>>> import numpy as np
>>> np.set_printoptions(suppress=True, linewidth=100)
>>> K = np.load("arr.npy")
>>> print(K)
[[ 0  2  0  0  0]
 [-2  0 -4  0  3]
 [ 0  4  0  2 -6]
 [ 0  0 -2  0 -2]
 [ 0 -3  6  2  0]]
>>> M2 = K / np.linalg.norm(K, axis=1, keepdims=True)
>>> G = M2 @ M2.T
>>> print((G - 2 * np.eye(5)).round(6).argmax(axis=1))
[2 3 3 2 2]
>>> print(G[4].round(2))
[-0.43 -0.64 -0.15 -0.61  1.  ]
>>> print(G.round(2))
[[ 1.    0.    0.53  0.   -0.43]
 [ 0.    1.   -0.45  0.13 -0.64]
 [ 0.53 -0.45  1.    0.57 -0.15]
 [ 0.    0.13  0.57  1.   -0.61]
 [-0.43 -0.64 -0.15 -0.61  1.  ]]
>>> print(round(np.degrees(np.arccos(np.clip(G[4, 0], -1, 1))), 2))
115.38
>>> print(np.round(G - G[0], 2))
[[ 0.    0.    0.    0.    0.  ]
 [-1.    1.   -0.98  0.13 -0.21]
 [-0.47 -0.45  0.47  0.57  0.28]
 [-1.    0.13  0.03  1.   -0.18]
 [-1.43 -0.64 -0.69 -0.61  1.43]]
>>> print(G.shape)
(5, 5)
>>> print(np.linalg.matrix_rank(G))
4
>>> print(round(np.linalg.norm(G), 2))
2.93
>>> print(np.count_nonzero(G))
21
>>> print(np.round(G.mean(axis=0), 2))
[ 0.22  0.01  0.3   0.22 -0.16]
>>> print(np.round(np.linalg.svd(G, compute_uv=False), 2) + 0)
[2.19 1.69 0.98 0.15 0.  ]
>>> G[5]
Traceback (most recent call last):
  File "<python-input-17>", line 1, in <module>
    G[5]
    ~^^^
IndexError: index 5 is out of bounds for axis 0 with size 5
>>> M = np.load("m.npy")
>>> print(M)
[[1 2 0 0]
 [2 1 0 0]
 [2 4 3 6]
 [4 2 6 3]]
>>> t3 = np.stack([M, 2 * M, M[::-1]])
>>> print(np.linalg.matrix_rank(t3))
[4 4 4]
>>> print(np.round(np.linalg.norm(t3, axis=(1, 2)), 2))
[11.83 23.66 11.83]
>>> print(np.round(np.linalg.det(t3), 2))
[  81. 1296.   81.]
>>> print(np.linalg.matrix_rank(t3.reshape(3, -1)))
2
>>> print(np.trace(M))
8
>>> print(np.round(np.sort(np.abs(np.linalg.eigvals(M))), 2))
[1. 3. 3. 9.]
>>> print(np.round(np.abs(np.linalg.eigvals(M)).max(), 2))
9.0
>>> print(np.allclose(M @ M.T, M.T @ M))
False
>>> print(round(float(np.linalg.det(M)), 2))
81.0
>>> np.linalg.determinant(M)
Traceback (most recent call last):
  File "<python-input-30>", line 1, in <module>
    np.linalg.determinant(M)
    ^^^^^^^^^^^^^^^^^^^^^
AttributeError: module 'numpy.linalg' has no attribute 'determinant'
>>> print(np.round(np.linalg.eigvals(M), 2))
[ 9.  3. -3. -1.]
>>> print(round(np.linalg.eigvals(M).sum().real, 2))
8.0
>>> print(round(float(np.linalg.det(2 * M)), 2), round(np.linalg.det(M), 2))
1296.0 81.0
>>> rank = np.linalg.matrix_rank(K)
>>> print(rank)
4
>>> ns = np.linalg.svd(K)[2][rank:].T
>>> print(np.round(ns @ ns.T, 2) + 0)
[[ 0.53  0.   -0.15  0.45  0.15]
 [ 0.    0.    0.    0.    0.  ]
 [-0.15  0.    0.04 -0.13 -0.04]
 [ 0.45  0.   -0.13  0.39  0.13]
 [ 0.15  0.   -0.04  0.13  0.04]]
>>> print([int(np.linalg.matrix_rank(K[:, :j + 1])) for j in range(5)])
[1, 2, 3, 4, 4]
>>> print(np.round(K @ ns, 2) + 0)
[[0.]
 [0.]
 [0.]
 [0.]
 [0.]]
>>> print(ns.shape)
(5, 1)
>>> mat = np.load("test6.npy")
>>> print(mat)
[[  1  -2   4  -8]
 [  1  -1   1  -1]
 [  1   0   0   0]
 [  1   1   1   1]
 [  1   2   4   8]
 [  1   3   9  27]
 [  1   4  16  64]
 [  1   5  25 125]]
>>> Q, evecs = np.linalg.qr(mat[:, :1])[0], np.linalg.qr(mat[:, 1:])[0]
>>> sig = np.linalg.svd(Q.T @ evecs, compute_uv=False)
>>> print(sig.round(2))
[0.84]
>>> print(round(float(np.linalg.norm(Q @ Q.T - evecs @ evecs.T, 2)), 2))
1.0
>>> print((sig > 0.9).sum())
0
>>> E = np.array([[-1.6, 0.0, -0.9, 0.2, 0.1, -0.8, 0.9, -0.6, 0.3, 0.3, 0.1, 0.2],
...     [1.5, 1.7, -0.2, 0.9, 0.3, -0.2, -0.4, 1.9, -1.7, -1.2, 1.4, 0.0],
...     [-0.9, -0.2, -0.5, -0.6, 1.2, 0.3, 0.4, 0.1, -1.4, 0.2, 1.0, -0.6],
...     [-1.4, -0.9, -0.5, -0.9, -0.4, -1.1, -0.8, 0.6, -1.5, -1.1, -0.8, -2.0],
...     [2.4, -1.1, 0.2, -1.4, 0.9, 0.0, 2.0, 1.0, -0.5, -1.5, -0.4, 0.1],
...     [-0.8, -1.0, -0.9, -0.4, -0.4, -0.7, 0.8, -0.3, 0.2, 0.7, 0.6, -0.5]])
>>> E[:, 1] *= 20
>>> print(E)
[[ -1.6   0.   -0.9   0.2   0.1  -0.8   0.9  -0.6   0.3   0.3   0.1   0.2]
 [  1.5  34.   -0.2   0.9   0.3  -0.2  -0.4   1.9  -1.7  -1.2   1.4   0. ]
 [ -0.9  -4.   -0.5  -0.6   1.2   0.3   0.4   0.1  -1.4   0.2   1.   -0.6]
 [ -1.4 -18.   -0.5  -0.9  -0.4  -1.1  -0.8   0.6  -1.5  -1.1  -0.8  -2. ]
 [  2.4 -22.    0.2  -1.4   0.9   0.    2.    1.   -0.5  -1.5  -0.4   0.1]
 [ -0.8 -20.   -0.9  -0.4  -0.4  -0.7   0.8  -0.3   0.2   0.7   0.6  -0.5]]
>>> M2 = np.array([[3, 2],
...     [-3, -2],
...     [1, -1],
...     [1, 2],
...     [1, -3],
...     [-3, 0],
...     [-2, 2],
...     [-2, -2],
...     [0, 0],
...     [-3, 2],
...     [-2, 3],
...     [3, -2]])
>>> print(np.round(E @ M2, 2))
[[ -4.1   1.3]
 [-98.1 -66.7]
 [  3.1   7.1]
 [ 50.6  29.7]
 [ 72.5  40.7]
 [ 52.2  46.1]]
>>> print(np.round(M2.T @ E.T, 2))
[[ -4.1 -98.1   3.1  50.6  72.5  52.2]
 [  1.3 -66.7   7.1  29.7  40.7  46.1]]
>>> print(np.linalg.matrix_rank(E @ M2))
2
>>> print(np.round(np.einsum("ij,ij->i", E, E), 2))
[   5.46 1169.29   22.48  337.49  500.24  404.13]
>>> arr = np.load("run15.npy")
>>> print(arr)
[[-2 -1  0  1  2  3  4]
 [ 5  6  7  8  9 10 11]
 [12 13 14 15 16 17 18]
 [19 20 21 22 23 24 25]]
>>> rank = np.linalg.matrix_rank(arr)
>>> print(rank)
2
>>> ns = np.linalg.svd(arr)[2][rank:].T
>>> print(np.round(ns @ ns.T, 2) + 0)
[[ 0.54 -0.36 -0.25 -0.14 -0.04  0.07  0.18]
 [-0.36  0.71 -0.21 -0.14 -0.07  0.    0.07]
 [-0.25 -0.21  0.82 -0.14 -0.11 -0.07 -0.04]
 [-0.14 -0.14 -0.14  0.86 -0.14 -0.14 -0.14]
 [-0.04 -0.07 -0.11 -0.14  0.82 -0.21 -0.25]
 [ 0.07  0.   -0.07 -0.14 -0.21  0.71 -0.36]
 [ 0.18  0.07 -0.04 -0.14 -0.25 -0.36  0.54]]
>>> print([int(np.linalg.matrix_rank(arr[:i])) for i in range(1, len(arr) + 1)])
[1, 2, 2, 2]
>>> print(np.linalg.matrix_rank(arr.T @ arr), np.linalg.matrix_rank(arr @ arr.T))
2 2
>>> print([int(np.linalg.matrix_rank(np.delete(arr, i, axis=0))) for i in range(4)])
[2, 2, 2, 2]
>>> print(np.round(arr @ ns, 2) + 0)
[[0. 0. 0. 0. 0.]
 [0. 0. 0. 0. 0.]
 [0. 0. 0. 0. 0.]
 [0. 0. 0. 0. 0.]]
>>> data = np.load("layer17.npy")
>>> print(data)
[[3. 0. 0. 0. 0. 2. 0. 2. 0. 0.]
 [0. 3. 2. 0. 0. 0. 0. 0. 2. 2.]
 [0. 2. 3. 0. 0. 0. 0. 0. 2. 2.]
 [0. 0. 0. 3. 2. 0. 2. 0. 0. 0.]
 [0. 0. 0. 2. 3. 0. 2. 0. 0. 0.]
 [2. 0. 0. 0. 0. 3. 0. 2. 0. 0.]
 [0. 0. 0. 2. 2. 0. 3. 0. 0. 0.]
 [2. 0. 0. 0. 0. 2. 0. 3. 0. 0.]
 [0. 2. 2. 0. 0. 0. 0. 0. 3. 2.]
 [0. 2. 2. 0. 0. 0. 0. 0. 2. 3.]]
>>> x = np.ones(10)
>>> for _ in range(4):
...     x = data @ x
...     x /= np.linalg.norm(x)
...     print(round(x @ data @ x, 2))
... 
8.05
8.29
8.5
8.67
>>> print(round(float(np.linalg.eigvalsh(data)[-1]), 2))
9.0
>>> x = np.array([4, -2, -5, 2, -8, -5, 2, 6, -1, 8])
>>> target = data @ x
>>> print(target)
[ 14.  -2.  -5.  -6. -16.   5.  -6.  16.  -1.   8.]
>>> print(np.round(np.linalg.solve(data, data[:, 8]), 2) + 0)
[0. 0. 0. 0. 0. 0. 0. 0. 1. 0.]
>>> print(np.round(np.linalg.solve(data, target), 2))
[ 4. -2. -5.  2. -8. -5.  2.  6. -1.  8.]
>>> print(np.round(np.linalg.solve(data, target + data[:, 6]), 2))
[ 4. -2. -5.  2. -8. -5.  3.  6. -1.  8.]
>>> print(data @ data)
[[17.  0.  0.  0.  0. 16.  0. 16.  0.  0.]
 [ 0. 21. 20.  0.  0.  0.  0.  0. 20. 20.]
 [ 0. 20. 21.  0.  0.  0.  0.  0. 20. 20.]
 [ 0.  0.  0. 17. 16.  0. 16.  0.  0.  0.]
 [ 0.  0.  0. 16. 17.  0. 16.  0.  0.  0.]
 [16.  0.  0.  0.  0. 17.  0. 16.  0.  0.]
 [ 0.  0.  0. 16. 16.  0. 17.  0.  0.  0.]
 [16.  0.  0.  0.  0. 16.  0. 17.  0.  0.]
 [ 0. 20. 20.  0.  0.  0.  0.  0. 21. 20.]
 [ 0. 20. 20.  0.  0.  0.  0.  0. 20. 21.]]
>>> print((data + data.T) / 2)
[[3. 0. 0. 0. 0. 2. 0. 2. 0. 0.]
 [0. 3. 2. 0. 0. 0. 0. 0. 2. 2.]
 [0. 2. 3. 0. 0. 0. 0. 0. 2. 2.]
 [0. 0. 0. 3. 2. 0. 2. 0. 0. 0.]
 [0. 0. 0. 2. 3. 0. 2. 0. 0. 0.]
 [2. 0. 0. 0. 0. 3. 0. 2. 0. 0.]
 [0. 0. 0. 2. 2. 0. 3. 0. 0. 0.]
 [2. 0. 0. 0. 0. 2. 0. 3. 0. 0.]
 [0. 2. 2. 0. 0. 0. 0. 0. 3. 2.]
 [0. 2. 2. 0. 0. 0. 0. 0. 2. 3.]]
>>> G = data.T @ data
>>> print(G)
[[17.  0.  0.  0.  0. 16.  0. 16.  0.  0.]
 [ 0. 21. 20.  0.  0.  0.  0.  0. 20. 20.]
 [ 0. 20. 21.  0.  0.  0.  0.  0. 20. 20.]
 [ 0.  0.  0. 17. 16.  0. 16.  0.  0.  0.]
 [ 0.  0.  0. 16. 17.  0. 16.  0.  0.  0.]
 [16.  0.  0.  0.  0. 17.  0. 16.  0.  0.]
 [ 0.  0.  0. 16. 16.  0. 17.  0.  0.  0.]
 [16.  0.  0.  0.  0. 16.  0. 17.  0.  0.]
 [ 0. 20. 20.  0.  0.  0.  0.  0. 21. 20.]
 [ 0. 20. 20.  0.  0.  0.  0.  0. 20. 21.]]
>>> print(np.round(np.linalg.svd(data, compute_uv=False) ** 2, 2))
[81. 49. 49.  1.  1.  1.  1.  1.  1.  1.]
>>> print(np.round(np.linalg.eigvalsh(G)[::-1], 2))
[81. 49. 49.  1.  1.  1.  1.  1.  1.  1.]
>>> X = np.load("a.npy")
>>> print(X)
[[6 6 7 0 6 1 8 8 1]
 [6 4 9 0 1 3 1 1 2]
 [0 9 4 9 0 1 8 5 9]
 [6 4 9 0 1 3 1 1 2]
 [4 8 1 0 6 1 0 1 6]
 [4 2 0 0 2 7 7 9 7]
 [1 7 2 9 5 7 0 8 5]
 [3 0 0 7 8 3 3 5 6]
 [3 8 0 8 2 5 9 1 1]]
>>> M2 = np.array([[0, 3],
...     [1, -3],
...     [-2, 2],
...     [-3, -2],
...     [2, -3],
...     [2, 0],
...     [2, -1],
...     [-2, 0],
...     [0, -3]])
>>> print(np.linalg.matrix_rank(np.vstack([X, M2.T])))
9
>>> print(np.linalg.matrix_rank(X @ M2))
2
>>> print(np.einsum("ik,kj->ji", X, M2))
[[  6  -6 -18  -6  18  16 -16  -3  14]
 [-15  14 -72  14 -46 -28 -62 -50 -49]]
>>> print(M2.T @ X.T)
[[  6  -6 -18  -6  18  16 -16  -3  14]
 [-15  14 -72  14 -46 -28 -62 -50 -49]]
>>> print(np.einsum("ij->j", X))
[33 48 32 33 31 31 37 39 39]
>>> print([round(float(x), 2) for x in np.linalg.svd(X, compute_uv=False)[:3]])
[37.14, 15.94, 11.84]
>>> print(np.argsort(-np.linalg.norm(X, axis=0).round(6), kind="stable")[:3])
[1 3 6]
>>> print(np.linalg.cond(X) > 100)
True
>>> W0 = np.load("mat.npy")
>>> print(W0)
[[ 1.86  2.04 -4.12  3.94 -4.07 -1.99 -1.83]
 [ 1.06  0.97 -1.88  1.85 -2.02 -1.06 -0.93]
 [ 1.95  2.15 -4.13  3.92 -4.07 -1.99 -2.1 ]
 [ 2.09  1.96 -3.82  3.81 -4.12 -2.03 -2.09]
 [ 1.11  1.06 -1.98  2.   -1.91 -1.   -1.03]
 [ 2.16  1.88 -3.89  3.85 -3.92 -2.11 -1.89]]
>>> M2 = W0 / np.sqrt((W0 ** 2).mean(axis=1, keepdims=True))
>>> print(np.linalg.matrix_rank(M2) == np.linalg.matrix_rank(W0))
True
>>> print(M2[5].round(2))
[ 0.73  0.63 -1.31  1.3  -1.32 -0.71 -0.64]
>>> x = np.array([1, 0, -1, 0, -1, -1, -2])
>>> print(np.round(W0 @ np.ones(7), 2))
[-4.17 -2.01 -4.27 -4.2  -1.75 -3.92]
>>> print(W0 @ np.eye(7)[1])
[2.04 0.97 2.15 1.96 1.06 1.88]
>>> print(np.linalg.norm(W0 @ x) <= np.linalg.norm(W0, 2) * np.linalg.norm(x) + 1e-9)
True
>>> print(np.round(np.einsum("ij,j->i", W0, x), 2))
[15.7   7.88 16.34 16.24  8.06 15.86]
>>> print(W0 * x)
[[1.86 0.   4.12 0.   4.07 1.99 3.66]
 [1.06 0.   1.88 0.   2.02 1.06 1.86]
 [1.95 0.   4.13 0.   4.07 1.99 4.2 ]
 [2.09 0.   3.82 0.   4.12 2.03 4.18]
 [1.11 0.   1.98 0.   1.91 1.   2.06]
 [2.16 0.   3.89 0.   3.92 2.11 3.78]]
